% python3 -q
>>> import numpy as np
>>> np.set_printoptions(precision=2, suppress=True, linewidth=160, legacy="1.25")
>>> K = np.load("a.npy")
>>> print(K)
[[-2.  1.  1.  1.]
 [ 1. -2.  1.  1.]
 [ 1.  1. -2.  1.]
 [ 1.  1.  1. -2.]]
>>> ev, vecs = np.linalg.eigh(K)
>>> round(float(ev.sum()), 2), np.trace(K)
(-8.0, -8.0)
>>> vecs @ np.diag(ev) @ vecs.T
array([[-2.,  1.,  1.,  1.],
       [ 1., -2.,  1.,  1.],
       [ 1.,  1., -2.,  1.],
       [ 1.,  1.,  1., -2.]])
>>> np.round(np.linalg.eigvalsh(K + -1 * np.eye(4)), 2) + 0
array([-4., -4., -4.,  0.])
>>> np.linalg.svd(K, compute_uv=False)
array([3., 3., 3., 1.])
>>> (ev > 1e-8).sum(), (ev < -1e-8).sum()
(1, 3)
>>> data = np.load("layer13.npy")
>>> data
array([[-0.98,  0.22],
       [ 0.22,  0.98]])
>>> ev, vecs = np.linalg.eigh(data)
>>> vec = np.array([3, 0])
>>> round(vec @ data @ vec / (vec @ vec), 2), np.round(ev[0], 2), ev[-1]
(-0.98, -1.0, 1.0)
>>> round(vec @ data @ vec, 2)
-8.79
>>> (np.sign(vecs[:, -1].round(6)) == np.sign(vecs[0, -1].round(6))).astype(int)
array([1, 1])
>>> vecs * np.maximum(ev, 0) @ vecs.T
array([[0.01, 0.11],
       [0.11, 0.99]])
>>> A = np.load("block3.npy")
>>> A
array([[-0.6, -0.6,  0.2],
       [-1.2, -1.7, -0.7],
       [-0.3,  0.5, -1.5],
       [ 0.3,  0.2,  0. ]])
>>> blk = np.stack([A, -1 * A, A[::-1]])
>>> print(np.linalg.matrix_rank(blk))
[3 3 3]
>>> print(np.linalg.matrix_rank(blk.reshape(3, -1)))
2
>>> (blk @ A.T).shape
(3, 4, 4)
>>> np.linalg.norm(blk, axis=(1, 2))
array([2.88, 2.88, 2.88])
